$ python -q
>>> import numpy as np
>>> import numpy.linalg as la
>>> np.set_printoptions(precision=2, suppress=True, linewidth=160, sign=" ")
>>> def rd(a):
...     return np.round(a, 2) + 0
... 
>>> M = np.diag(np.array([3, 2, 2, 0, 3]))
>>> print(M)
[[ 3  0  0  0  0]
 [ 0  2  0  0  0]
 [ 0  0  2  0  0]
 [ 0  0  0  0  0]
 [ 0  0  0  0  3]]
>>> ev, V = la.eigh(M)
>>> vec = np.array([3, -2, 0, 2, 0])
>>> print(rd(vec @ M @ vec / (vec @ vec)), ev[0], ev[-1])
2.06 0.0 3.0
>>> print(V * np.abs(ev) @ V.T)
[[ 3.  0.  0.  0.  0.]
 [ 0.  2.  0.  0.  0.]
 [ 0.  0.  2.  0.  0.]
 [ 0.  0.  0.  0.  0.]
 [ 0.  0.  0.  0.  3.]]
>>> print(V * np.maximum(ev, 0) @ V.T)
[[ 3.  0.  0.  0.  0.]
 [ 0.  2.  0.  0.  0.]
 [ 0.  0.  2.  0.  0.]
 [ 0.  0.  0.  0.  0.]
 [ 0.  0.  0.  0.  3.]]
>>> feats = np.loadtxt("test8.csv", delimiter=",")
>>> print(rd(feats))
[[-0.99  0.11 -0.12]
 [ 0.   -0.75 -0.66]
 [-0.16 -0.65  0.74]]
>>> vec = np.array([4, -3, -2])
>>> print([p for p in range(1, 25) if np.allclose(la.matrix_power(feats, p), np.eye(3))])
[]
>>> print(rd(la.det(feats)))
1.0
>>> print(rd(np.sort(np.abs(np.degrees(np.angle(la.eigvals(feats)))))))
[   0.    176.68  176.68]
>>> print(rd(feats.T @ (feats @ vec)))
[ 4. -3. -2.]
>>> Q, R = la.qr(feats)
>>> print(rd(np.trace(Q @ Q.T)))
3.0
>>> print(rd(Q.T @ Q))
[[ 1.  0.  0.]
 [ 0.  1.  0.]
 [ 0.  0.  1.]]
>>> print(rd(abs(R[0, 0])), rd(la.norm(feats[:, 0])))
1.0 1.0
>>> Q, V = la.qr(feats[:, :2])[0], la.qr(feats[:, 2:])[0]
>>> sigma = la.svd(Q.T @ V, compute_uv=False)
>>> print(rd(sigma))
[ 0.]
>>> print(rd(la.norm(Q @ Q.T - V @ V.T, 2)))
1.0
>>> print(np.degrees(np.arccos(sigma.clip(0, 1))))
[ 90.]
>>> print(rd(la.norm(feats, axis=0)))
[ 1.  1.  1.]
>>> print(rd(la.svd(feats, compute_uv=False)))
[ 1.  1.  1.]
>>> X = np.array([[2.87, 0.21, -0.03, -0.45],
...     [0.21, 1.02, 0.0, -0.05],
...     [-0.03, 0.0, 1.0, 0.01],
...     [-0.45, -0.05, 0.01, 1.11]])
>>> left, sigma, VT = la.svd(X, full_matrices=False)
>>> print(rd(np.cumsum(sigma ** 2) / np.sum(sigma ** 2)))
[ 0.75  0.83  0.92  1.  ]
>>> print(left.shape, sigma.shape, VT.shape)
(4, 4) (4,) (4, 4)
>>> print(rd(left.T @ X @ VT.T))
[[ 3.    0.    0.    0.  ]
 [ 0.    1.    0.    0.  ]
 [ 0.    0.    1.    0.  ]
 [ 0.    0.    0.    0.99]]
>>> print(np.allclose(left * sigma @ VT, X))
True
>>> print(np.abs(left[:, 0]).round(6).argmax())
0
>>> print(rd(np.abs(VT[0])))
[ 0.97  0.11  0.02  0.23]
>>> vec = np.array([0, 2, -1, 0])
>>> y = X @ vec
>>> beta, lr = np.zeros(4), 1 / la.norm(X, 2) ** 2
>>> for i in range(12):
...     beta -= lr * X.T @ (X @ beta - y)
...     if i % 2 == 0: print(i, round(la.norm(X @ beta - y), 2))
... 
0 1.97
2 1.56
4 1.24
6 0.98
8 0.78
10 0.62
>>> print(rd(beta))
[ 0.06  1.51 -0.75 -0.01]
>>> f = np.array([7, -8, -1, 6])
>>> M2 = X + np.outer(f, np.eye(4)[0])
>>> print(la.matrix_rank(la.inv(M2) - la.inv(X), tol=1e-8))
1
>>> print(rd(la.det(M2) / la.det(X)), rd(1 + la.solve(X, f)[0]))
5.09 5.09
>>> print(rd(M2))
[[ 9.87  0.21 -0.03 -0.45]
 [-7.79  1.02  0.   -0.05]
 [-1.03  0.    1.    0.01]
 [ 5.55 -0.05  0.01  1.11]]
>>> data = np.load("arr.npy")
>>> print(data)
[[ 0  1  3 -1]
 [-1  0  1  3]
 [ 3 -1  0  1]
 [ 1  3 -1  0]]
>>> Q = data.astype(float).copy()
>>> for j in range(4):
...     Q[:, j] -= Q[:, :j] @ (Q[:, :j].T @ Q[:, j])
...     Q[:, j] /= la.norm(Q[:, j])
... 
>>> print(rd(Q.T @ data))
[[ 3.32  0.   -0.6   0.  ]
 [ 0.    3.32  0.   -0.6 ]
 [ 0.    0.    3.26  0.  ]
 [ 0.    0.    0.    3.26]]
>>> print(rd(Q.T @ Q))
[[ 1.  0.  0.  0.]
 [ 0.  1.  0.  0.]
 [ 0.  0.  1.  0.]
 [ 0.  0.  0.  1.]]
>>> M2 = np.array([[-1, 1, 0], [-2, -3, 2], [1, -1, 3], [-2, 2, -3]])
>>> print(np.einsum("ij->j", data))
[ 3  3  3  3]
>>> print(np.vstack([data, M2.T]).shape)
(7, 4)
>>> W0 = np.load("sample19.npy")
>>> print(W0)
[[ 2 -2 -1 -1]
 [ 0 -2  2  2]
 [ 0  0  1  1]
 [ 0  0  0  0]]
>>> proj = np.triu(np.array([[1, -2, -2, 2], [0, 3, 3, 3], [0, 2, -1, 3], [3, 2, 3, 0]]), 1) + np.eye(4)
>>> M2 = proj @ W0 @ la.inv(proj)
>>> print(np.trace(M2), np.trace(W0))
1.0 1
>>> print(proj @ W0 - W0 @ proj)
[[ 0.  8.  4. -1.]
 [ 0.  0.  9.  3.]
 [ 0.  0.  0. -3.]
 [ 0.  0.  0.  0.]]
>>> print(M2)
[[  2.   6. -21.  34.]
 [  0.  -2.  11. -22.]
 [  0.   0.   1.  -2.]
 [  0.   0.   0.   0.]]
>>> vec = np.array([0, 9, 7, 8])
>>> a = np.maximum(W0 @ vec, 0)
>>> print(np.maximum(W0 @ vec, 0) - np.maximum(-W0 @ vec, 0))
[-33  12  15   0]
>>> print(W0.T @ a)
[  0 -24  39  39]
>>> print(np.maximum(W0 @ (3 * vec), 0))
[  0  36  45   0]
>>> print(np.allclose(W0[:-1].T @ la.lstsq(W0[:-1].T, W0[-1])[0], W0[-1]))
True
>>> print(la.lstsq(W0[:-1].T, W0[-1])[2])
3
>>> J = np.load("out10.npy")
>>> print(J)
[[  7.69 -45.02  -3.1 ]
 [  6.08  22.12   0.62]
 [  7.11 -44.17  -0.74]
 [  7.68 -44.51  -1.11]
 [ 22.1  -49.99   0.14]
 [  5.01  20.94  -0.71]
 [  5.62  21.84   0.82]
 [  6.37  21.24   0.  ]
 [  8.83 -44.48  -2.29]
 [ 21.85 -51.45   0.83]
 [  7.93 -46.43  -2.03]
 [  8.54 -44.17  -1.78]
 [  6.7  -42.91  -2.34]]
>>> Xs = (J - J.mean(axis=0)) / J.std(axis=0)
>>> print(np.argwhere(np.abs(Xs) > 2))
[[ 4  0]
 [ 9  0]]
>>> beta = la.lstsq(np.delete(Xs, 0, axis=1), Xs[:, 0])[0]
>>> print(np.abs(beta).argmax())
0
>>> print(rd(beta))
[-0.92  0.81]
>>> m1 = np.diag(np.array([-3, 4, 4]))
>>> print(m1)
[[-3  0  0]
 [ 0  4  0]
 [ 0  0  4]]
>>> vec = np.array([-3, -3, 0])
>>> y = m1 @ vec
>>> print(y)
[  9 -12   0]
>>> print(rd(la.solve(m1.T, m1[2])))
[ 0.  0.  1.]
>>> print(rd(la.solve(m1, m1[:, 0])))
[ 1.  0.  0.]
>>> print(rd(la.solve(m1, y)))
[-3. -3.  0.]
